$ python -q
>>> import numpy as np
>>> from numpy import linalg as LA
>>> np.set_printoptions(precision=2, suppress=True, linewidth=140, floatmode="fixed")
>>> rd = lambda a: np.round(a, 2) + 0
>>> mat = np.arange(12).reshape(4, 3) + 4
>>> mat
array([[ 4,  5,  6],
       [ 7,  8,  9],
       [10, 11, 12],
       [13, 14, 15]])
>>> LA.cond(mat) > 100
np.True_
>>> np.argsort(-LA.norm(mat, axis=0).round(6), kind="stable")[:3]
array([2, 1, 0])
>>> LA.matrix_rank(mat, rtol=0.1)
np.int64(1)
>>> rd(LA.norm(mat, "nuc"))
np.float64(35.94)
>>> print(rd(LA.norm(mat, axis=1)))
[ 8.77 13.93 19.10 24.29]
>>> print(mat[0] @ mat[3])
212
>>> rd(LA.norm(mat, axis=0))
array([18.28, 20.15, 22.05])
>>> LA.lstsq(mat[:-1].T, mat[-1])[2]
np.int32(2)
>>> np.allclose(mat[:-1].T @ LA.lstsq(mat[:-1].T, mat[-1])[0], mat[-1])
True
>>> Uu, sigma, Vt = LA.svd(mat)
>>> V = Vt[:(sigma > 1e-8).sum()]
>>> rng = np.random.default_rng(93)
>>> x0 = mat[2] + 5 * mat[1] + rng.integers(2) * np.eye(3)[2]
>>> x0
array([45.00, 51.00, 58.00])
>>> print(rd(np.diag(V.T @ V)))
[0.83 0.33 0.83]
>>> rd(V.T @ V)
array([[ 0.83,  0.33, -0.17],
       [ 0.33,  0.33,  0.33],
       [-0.17,  0.33,  0.83]])
>>> W1 = np.array([[0, 2, 1, 2, 2], [3, 1, 3, 2, 0], [0, 3, 1, 1, 0]])
>>> coef = np.array([0, -1, -1, -3, -1])
>>> act = np.maximum(mat @ W1 + coef, 0)
>>> LA.matrix_rank(act)
np.int64(2)
>>> basis = np.array([[0, 0, 2], [1, -3, 0], [1, 2, -3], [-2, 0, 3], [-3, -1, -3]])
>>> act @ basis
array([[  -9,  -49,    0],
       [ -24,  -79,    0],
       [ -39, -109,    0],
       [ -54, -139,    0]])
>>> W1 @ basis
array([[-7, -6, -3],
       [ 0,  3,  3],
       [ 2, -7,  0]])
>>> F = np.loadtxt("a.csv", delimiter=",")
>>> F
array([[0.00, 1.00, 0.00, 1.00],
       [1.00, 0.00, 0.00, 0.00],
       [0.00, 0.00, 0.00, 0.00],
       [1.00, 0.00, 0.00, 0.00]])
>>> (LA.matrix_power((F != 0) + (F.T != 0) + np.eye(4), 4) > 0).astype(int)
array([[1, 1, 0, 1],
       [1, 1, 0, 1],
       [0, 0, 1, 0],
       [1, 1, 0, 1]])
>>> (F != 0).astype(int)
array([[0, 1, 0, 1],
       [1, 0, 0, 0],
       [0, 0, 0, 0],
       [1, 0, 0, 0]])
>>> out = np.array([[-3, 3], [1, -2], [-3, -2], [-3, 1]])
>>> np.vstack([F, out.T]).shape
(6, 4)
>>> np.einsum("ik,kj->ji", F, out)
array([[-2.00, -3.00,  0.00, -3.00],
       [-1.00,  3.00,  0.00,  3.00]])
>>> LA.matrix_rank(F @ out)
np.int64(2)
>>> np.einsum("ij,ij->i", F, F)
array([2.00, 1.00, 0.00, 1.00])
>>> w, V = LA.eigh(F)
>>> rd(LA.eigvalsh(F + 3 * np.eye(4)))
array([1.59, 3.00, 3.00, 4.41])
>>> rd(V.T @ V)
array([[1.00, 0.00, 0.00, 0.00],
       [0.00, 1.00, 0.00, 0.00],
       [0.00, 0.00, 1.00, 0.00],
       [0.00, 0.00, 0.00, 1.00]])
>>> rd(np.abs(V[:, -1]))
array([0.71, 0.50, 0.00, 0.50])
>>> np.abs(V[:, -1]).round(6).argmax()
np.int64(0)
>>> print(rd(LA.eigvalsh(F @ F)))
[0.00 0.00 2.00 2.00]
>>> print(np.unique(w.round(6) + 0, return_counts=True)[1])
[1 2 1]
>>> (w > 1e-8).sum(), (w < -1e-8).sum()
(np.int64(1), np.int64(1))
>>> X = np.loadtxt("case17.csv", delimiter=",")
>>> print(rd(X))
[[-0.46 -0.37  0.77  0.23]
 [ 0.88 -0.22  0.37  0.17]
 [-0.04 -0.85 -0.49  0.19]
 [-0.04  0.30 -0.16  0.94]]
>>> out = X + rng.integers(-2, 3, (4, 1)) @ rng.integers(-2, 3, (1, 4))
>>> rd(out)
array([[-0.46, -2.37,  0.77,  4.23],
       [ 0.88, -1.22,  0.37,  2.17],
       [-0.04, -0.85, -0.49,  0.19],
       [-0.04,  1.30, -0.16, -1.06]])
>>> np.abs(out - X).sum(axis=1)
array([6.00, 3.00, 0.00, 3.00])
>>> rd(LA.pinv(X))
array([[-0.46,  0.88, -0.04, -0.04],
       [-0.37, -0.22, -0.85,  0.30],
       [ 0.77,  0.37, -0.49, -0.16],
       [ 0.23,  0.17,  0.19,  0.94]])
>>> rd(X[:, 1] @ X[:, 0])
np.float64(0.0)
>>> rd(X @ X.T)
array([[1.00, 0.00, 0.00, 0.00],
       [0.00, 1.00, 0.00, 0.00],
       [0.00, 0.00, 1.00, 0.00],
       [0.00, 0.00, 0.00, 1.00]])
